% ipython --no-banner

In [1]: import numpy as np

In [2]: np.set_printoptions(precision=2, suppress=True, linewidth=140, floatmode="fixed")

In [3]: rd = lambda a: np.round(a, 2) + 0

In [4]: m1 = np.loadtxt("arr.csv", delimiter=",")

In [5]: rd(m1)
Out[5]: 
array([[ 4.00,  1.21,  4.69,  7.19],
       [ 4.00,  4.31,  7.46, 10.08],
       [ 4.00,  2.76,  8.32, 10.13],
       [ 4.00,  4.71,  5.07,  8.62],
       [ 4.00,  2.20,  4.92,  7.68],
       [ 4.00,  6.25,  4.68,  8.87],
       [ 4.00,  5.10,  7.69, 10.50],
       [ 4.00,  3.65, 11.17, 12.33],
       [ 4.00,  9.48, 11.94, 14.79],
       [ 4.00,  3.50,  8.11, 10.24],
       [ 4.00,  6.39,  9.64, 12.22],
       [ 4.00,  1.01,  7.41,  8.94],
       [ 4.00,  1.97,  8.21,  9.80],
       [ 4.00,  3.76,  3.78,  7.44],
       [ 4.00,  6.32,  9.99, 12.43],
       [ 4.00,  2.84,  6.40,  8.88],
       [ 4.00,  3.44,  6.83,  9.37],
       [ 4.00,  4.86,  7.48, 10.27]])

In [6]: np.linalg.cond(m1) > 100
Out[6]: np.True_

In [7]: np.linalg.matrix_rank(m1, rtol=0.1)
Out[7]: np.int64(2)

In [8]: Uu, sig, Vt = np.linalg.svd(m1)

In [9]: V = Vt[:(sig > 1e-8).sum()]

In [10]: rng = np.random.default_rng(998577)

In [11]: vec = m1[17] + -1 * m1[15] + rng.integers(2) * np.eye(4)[2]

In [12]: rd(vec)
Out[12]: array([0.00, 2.02, 2.08, 1.39])

In [13]: rd(np.diag(V.T @ V))
Out[13]: array([0.65, 0.95, 0.81, 0.58])

In [14]: np.allclose(V.T @ V @ vec, vec)
Out[14]: False

In [15]: F = np.loadtxt("x.csv", delimiter=",")

In [16]: F
Out[16]: 
array([[-1.03,  2.27, -0.13,  1.44, -0.81, -0.20],
       [ 0.44,  0.60,  1.18, -2.56, -0.56,  0.44],
       [-0.70,  1.63,  0.12, -0.93, -1.90,  1.18],
       [ 0.13, -1.20, -0.82, -1.96, -1.40, -1.04],
       [ 0.73,  0.55, -0.33, -2.08, -1.92, -0.19],
       [ 1.74, -1.22, -1.49,  0.07,  1.23, -0.85],
       [-0.61,  0.09,  2.58, -0.07,  0.21,  1.38],
       [-0.32,  1.20, -2.08,  0.38,  0.10,  1.73],
       [ 0.73, -0.11, -1.96, -0.35, -1.89,  0.96],
       [ 1.53,  0.38, -0.89,  1.42, -0.92,  1.70],
       [ 2.47, -0.42, -1.15, -0.04, -1.15,  0.28],
       [ 1.46,  1.45,  0.06, -0.49,  1.88,  1.00],
       [-0.72, -1.22,  1.95,  0.44,  0.27,  1.71],
       [-1.21, -0.37, -1.08, -2.41, -0.33, -0.58],
       [ 1.31, -0.57, -0.18, -2.14,  0.84,  1.28],
       [-1.69,  0.53,  1.89, -0.37,  1.25,  0.79],
       [ 0.21, -1.64,  1.54, -1.37,  0.54,  1.32],
       [-0.13, -2.69, -0.50,  0.00,  1.23, -0.01],
       [-0.66, -0.30, -1.34,  1.65, -1.95, -0.41],
       [-0.51,  1.85,  0.70, -1.73,  1.20,  0.64],
       [ 0.23,  0.23,  0.22, -1.32,  2.65,  0.31],
       [-2.38,  0.45,  0.76, -0.63, -1.30, -0.69],
       [ 1.22, -0.39, -1.24,  1.33,  1.46, -1.39],
       [-1.37,  0.16,  0.22,  2.22,  1.27,  0.69],
       [-1.63,  0.66, -0.82, -1.70, -1.50,  0.28],
       [-2.72,  1.21, -0.03, -0.06, -0.18, -0.33],
       [ 1.34,  1.47,  1.29, -1.11,  1.37, -0.51]])

In [17]: Xc = (F - F.mean(axis=0)) / F.std(axis=0)

In [18]: np.argwhere(np.abs(Xc) > 2)
Out[18]: 
array([[ 6,  2],
       [17,  1],
       [20,  4],
       [23,  3],
       [25,  0]])

In [19]: beta = np.linalg.lstsq(np.delete(Xc, 0, axis=1), Xc[:, 0])[0]

In [20]: rd(1 - np.var(Xc[:, 0] - np.delete(Xc, 0, axis=1) @ beta))
Out[20]: np.float64(0.23)

In [21]: rd(beta)
Out[21]: array([-0.17, -0.44, -0.16,  0.29,  0.19])

In [22]: np.abs(beta).argmax()
Out[22]: np.int64(1)
